$ ipython --no-banner

In [1]: import numpy as np

In [2]: np.set_printoptions(precision=4, suppress=True, linewidth=200)

In [3]: def rnd(a):
   ...:     return np.round(a, 4) + 0
   ...: 

In [4]: m1 = np.load("data.npy")

In [5]: print(m1)
[[3. 1. 1.]
 [1. 3. 1.]
 [1. 1. 3.]]

In [6]: rng = np.random.default_rng(9063)

In [7]: idx = rng.permutation(3)

In [8]: print(idx)
[0 2 1]

In [9]: M2 = m1[idx][:, idx]

In [10]: print(np.diag(M2))
[3. 3. 3.]

In [11]: print(np.trace(M2))
9.0

In [12]: sv = 3 * 0.9 ** np.arange(4)

In [13]: q, _ = np.linalg.qr(np.array([[0.2, 0.7, 1.8, -0.2],
    ...:     [-1.6, -1.7, -1.4, 1.3],
    ...:     [-0.2, -1.7, -0.7, -0.8],
    ...:     [0.3, 0.0, -1.2, 1.2]]))

In [14]: M = rng.normal(size=(23, 4)) * sv @ q

In [15]: print(rnd(M))
[[ 0.0417 -1.7468 -2.6714  1.7461]
 [-0.2086 -0.0624 -0.4322  1.8847]
 [ 4.0636 -2.9063  0.1613 -0.7663]
 [ 0.4633  0.421   3.2995 -2.7435]
 [ 3.4803 -3.5713 -0.2362  1.4182]
 [-2.6236 -1.0312 -0.629  -6.2989]
 [ 4.7085 -2.8598 -1.8098 -4.1708]
 [ 0.7919 -5.093  -3.6116  1.3219]
 [-0.9615 -2.454  -4.2948  4.9276]
 [-0.7932 -0.4696 -2.3799  0.3033]
 [ 1.045  -2.311   1.5776 -0.2456]
 [ 0.7875 -2.4455 -4.6497  1.9103]
 [ 0.6999  0.9338  1.7176 -0.0879]
 [-0.5627  0.7004 -1.0644  5.5343]
 [-2.3939 -1.2215 -2.2941  4.0076]
 [ 3.8415 -3.3435  1.5685  0.0477]
 [-1.0979 -2.7123 -0.724   0.6181]
 [ 4.1535  0.8732 -3.0121  0.746 ]
 [ 0.007  -0.7027 -4.6503  1.4572]
 [ 3.3741 -0.049  -0.4516  1.1732]
 [ 1.0239 -3.3463  1.7169 -1.1603]
 [ 1.0295  0.7786 -3.5908  4.0201]
 [-1.6341  2.0669  3.5101 -5.5267]]

In [16]: x0 = np.array([0, 2, 3, 3])

In [17]: h = np.maximum(M @ x0, 0)

In [18]: print(rnd(np.maximum(M @ (3 * x0), 0)))
[ 0.     12.6981  0.      7.53    0.      0.      0.      0.      0.      0.      0.      0.     20.2698 44.4312  8.092   0.      0.      0.      0.      6.2009  0.      8.5357  0.    ]

In [19]: print(rnd(M * (h > 1e-9)[:, None]))
[[ 0.      0.      0.      0.    ]
 [-0.2086 -0.0624 -0.4322  1.8847]
 [ 0.      0.      0.      0.    ]
 [ 0.4633  0.421   3.2995 -2.7435]
 [ 0.      0.      0.      0.    ]
 [ 0.      0.      0.      0.    ]
 [ 0.      0.      0.      0.    ]
 [ 0.      0.      0.      0.    ]
 [ 0.      0.      0.      0.    ]
 [ 0.      0.      0.      0.    ]
 [ 0.      0.      0.      0.    ]
 [ 0.      0.      0.      0.    ]
 [ 0.6999  0.9338  1.7176 -0.0879]
 [-0.5627  0.7004 -1.0644  5.5343]
 [-2.3939 -1.2215 -2.2941  4.0076]
 [ 0.      0.      0.      0.    ]
 [ 0.      0.      0.      0.    ]
 [ 0.      0.      0.      0.    ]
 [ 0.      0.      0.      0.    ]
 [ 3.3741 -0.049  -0.4516  1.1732]
 [ 0.      0.      0.      0.    ]
 [ 1.0295  0.7786 -3.5908  4.0201]
 [ 0.      0.      0.      0.    ]]

In [20]: print(rnd(h))
[ 0.      4.2327  0.      2.51    0.      0.      0.      0.      0.      0.      0.      0.      6.7566 14.8104  2.6973  0.      0.      0.      0.      2.067   0.      2.8452  0.    ]

In [21]: print(rnd(M.T @ h))
[  0.1206  16.2945 -15.0453 107.1354]

In [22]: q, evecs = np.linalg.qr(M[:, :1])[0], np.linalg.qr(M[:, 1:])[0]

In [23]: sv = np.linalg.svd(q.T @ evecs, compute_uv=False)

In [24]: print(rnd(np.degrees(np.arccos(sv.clip(0, 1)))))
[64.3766]

In [25]: print((sv > 0.9).sum())
0

In [26]: print(rnd(sv))
[0.4325]

In [27]: W0 = np.array([[9, 6, 0], [6, 17, 11], [0, 11, 10]])

In [28]: # symmetric

In [29]: Uu, sv = np.linalg.svd(W0)
ValueError: too many values to unpack (expected 2)


In [30]: Uu, sv, Vh = np.linalg.svd(W0, full_matrices=False)

In [31]: print(np.abs(Uu[:, 0]).round(6).argmax())
1

In [32]: print(rnd(np.sqrt((sv ** 2).sum())), rnd(np.linalg.norm(W0)))
28.0 28.0

In [33]: print((sv > 1e-8).sum())
3

In [34]: print(rnd(sv / sv[0]))
[1.     0.3495 0.0126]

In [35]: print(rnd(Uu.T @ W0 @ Vh.T))
[[26.43    0.      0.    ]
 [ 0.      9.2383  0.    ]
 [ 0.      0.      0.3317]]

In [36]: print(rnd(np.abs(Vh[0])))
[0.275  0.7989 0.5349]

In [37]: Uu, sv, Vh = np.linalg.svd(W0)

In [38]: print(np.argmax(sv[:-1] / (sv[1:] + 1e-6)) + 1)
2

In [39]: M2 = Uu[:, :2] @ np.diag(sv[:2]) @ Vh[:2]

In [40]: print(rnd(M2))
[[ 8.9427  6.0828 -0.0942]
 [ 6.0828 16.8804 11.1361]
 [-0.0942 11.1361  9.8452]]

In [41]: print(rnd(np.linalg.norm(W0 - M2, 2)), rnd(sv[2]))
0.3317 0.3317

In [42]: print(np.linalg.matrix_rank(W0, rtol=0.05))
2

In [43]: print(rnd(M2 @ np.linalg.pinv(M2) @ M2))
[[ 8.9427  6.0828 -0.0942]
 [ 6.0828 16.8804 11.1361]
 [-0.0942 11.1361  9.8452]]

In [44]: print(np.abs(np.diag(np.linalg.qr(M2)[1])) > 1e-9)
[ True  True False]

In [45]: print(np.allclose(M2[:-1].T @ np.linalg.lstsq(M2[:-1].T, M2[-1])[0], M2[-1]))
True

In [46]: print(np.unique(M2.round(6), axis=0).shape)
(3, 3)

In [47]: print(rnd(np.trace(np.linalg.pinv(M2) @ M2)))
2.0

In [48]: f, g = W0[2], W0[0]

In [49]: print(f @ f)
221

In [50]: print(f @ g)
66

In [51]: pr = (f @ g) / (f @ f) * f

In [52]: print(np.linalg.matrix_rank(np.outer(f, g)))
1

In [53]: print(rnd(np.linalg.norm(f + g) ** 2 + np.linalg.norm(f - g) ** 2))
676.0

In [54]: print((g - pr) @ f)
0.0

In [55]: w, evecs = np.linalg.eigvalsh(W0)
ValueError: too many values to unpack (expected 2)


In [56]: w, evecs = np.linalg.eigh(W0)

In [57]: print(rnd(np.linalg.svd(W0, compute_uv=False)))
[26.43    9.2383  0.3317]

In [58]: print(w.sum(), np.trace(W0))
36.0 36

In [59]: print(rnd(np.linalg.eigvalsh(W0 + 3 * np.eye(3))))
[ 3.3317 12.2383 29.43  ]

In [60]: print(rnd(np.linalg.eigvalsh(W0 @ W0)))
[  0.1101  85.3457 698.5443]

In [61]: F = np.loadtxt("sample4.csv", delimiter=",")

In [62]: print(F)
[[ 57.3034 -23.7947   0.6946]
 [ 50.322  -18.4204   0.7661]
 [ 34.8202  -8.2808   0.5846]
 [ 28.2214  -4.8931   0.3543]
 [ 23.1066  -2.7457   0.1134]
 [ -0.1052   0.013    0.0481]
 [ -1.107    0.3302   0.6964]
 [ -2.5332   3.0589   3.3273]
 [ -2.9512   8.9509   7.1629]
 [ -2.9767  10.5878   8.0976]
 [ -2.9999  16.8002  11.3959]
 [ -3.0004  20.389   13.1792]
 [ -3.073   33.9044  19.4298]
 [ -3.3114  47.3419  25.1968]
 [ -3.6724  59.6575  30.2392]
 [ -3.9762  67.7509  33.4599]
 [ -4.1991  73.0007  35.5167]
 [ -5.2706  93.9776  43.5289]]

In [63]: Xs = F - F.mean(axis=0)

In [64]: evecs = np.linalg.svd(Xs)[2][:2]

In [65]: M2 = Xs - Xs @ evecs.T @ evecs

In [66]: print(rnd(np.diag(evecs.T @ evecs)))
[0.9887 0.822  0.1893]

In [67]: print(rnd((Xs @ evecs.T).std(axis=0)))
[38.4861 14.4213]

In [68]: arr = np.array([[4, 5, 6, 7, 8],
    ...:     [9, 10, 11, 12, 13],
    ...:     [14, 15, 16, 17, 18],
    ...:     [19, 20, 21, 22, 23]])

In [69]: f = np.array([-3, -1])

In [70]: print(np.correlate(arr[1], arr[0], "full"))
[ 72 143 212 278 340 258 182 113  52]

In [71]: print(np.array([np.convolve(row, f, "same") for row in arr]))
[[-12 -19 -23 -27 -31]
 [-27 -39 -43 -47 -51]
 [-42 -59 -63 -67 -71]
 [-57 -79 -83 -87 -91]]

In [72]: print(rnd(np.linalg.norm(arr[3] - arr[0])))
33.541

In [73]: np.linalg.norm(arr, axis=2)
AxisError: axis 2 is out of bounds for array of dimension 2


In [74]: print(rnd(np.linalg.norm(arr) ** 2 / np.linalg.norm(arr, 2) ** 2))
1.0013

In [75]: print(np.linalg.norm(arr, axis=1).argmax())
3

In [76]: print(arr[3] @ arr[0])
640

In [77]: print(rnd(np.linalg.norm(arr, 1)), rnd(np.linalg.norm(arr, np.inf)))
62.0 105.0
